% python3 -q
>>> import numpy as np
>>> np.set_printoptions(suppress=True, linewidth=200)
>>> out = np.array([[2, 6, 9, 6], [2, 9, 0, 7], [7, 1, 9, 3], [5, 1, 7, 9]])
>>> arr = np.tril(out)
>>> arr
array([[2, 0, 0, 0],
       [2, 9, 0, 0],
       [7, 1, 9, 0],
       [5, 1, 7, 9]])
>>> round(np.linalg.det(arr[::-1]), 3)
np.float64(1458.0)
>>> np.round(np.linalg.det(arr.T), 3)
np.float64(1458.0)
>>> np.einsum("ii->", arr)
np.int64(29)
>>> np.round(np.linalg.eigvals(arr), 3)
array([9., 9., 9., 2.])
>>> rng = np.random.default_rng(38)
>>> lab = rng.permutation(4)
>>> lab
array([3, 0, 1, 2])
>>> out = arr[lab][:, lab]
>>> out
array([[9, 5, 1, 7],
       [0, 2, 0, 0],
       [0, 2, 9, 0],
       [0, 7, 1, 9]])
>>> np.allclose(out, arr)
False
>>> np.diag(out)
array([9, 2, 9, 9])
>>> np.round(np.sort(np.abs(np.linalg.eigvals(out))), 3)
array([2., 9., 9., 9.])
>>> np.trace(out)
np.int64(29)
>>> W1 = np.array([[2, 1, 3, 0, 1], [2, 1, 2, 0, 1], [2, 0, 1, 1, 3], [1, 1, 2, 0, 0]])
>>> coef = np.array([2, 0, -1, 1, 1])
>>> hid = np.maximum(out @ W1 + coef, 0)
>>> np.linalg.matrix_rank(hid)
np.int64(4)
>>> Z = np.array([[0, 3, 0], [0, 2, 3], [3, 1, 0], [3, 0, 0], [3, 0, 0]])
>>> hid @ Z
array([[213, 210,  63],
       [ 21,  25,   6],
       [156,  88,   6],
       [135, 145,  48]])
>>> out = np.array([[0, 1], [2, 1], [0, 2], [1, 2]])
>>> np.linalg.matrix_rank(np.vstack([arr, out.T]))
np.int64(4)
>>> np.einsum("ij->j", arr)
array([16, 11, 16,  9])
>>> np.linalg.matrix_rank(arr @ out)
np.int64(2)
>>> np.einsum("ik,kj->ij", arr, out)
array([[ 0,  2],
       [18, 11],
       [ 2, 26],
       [11, 38]])
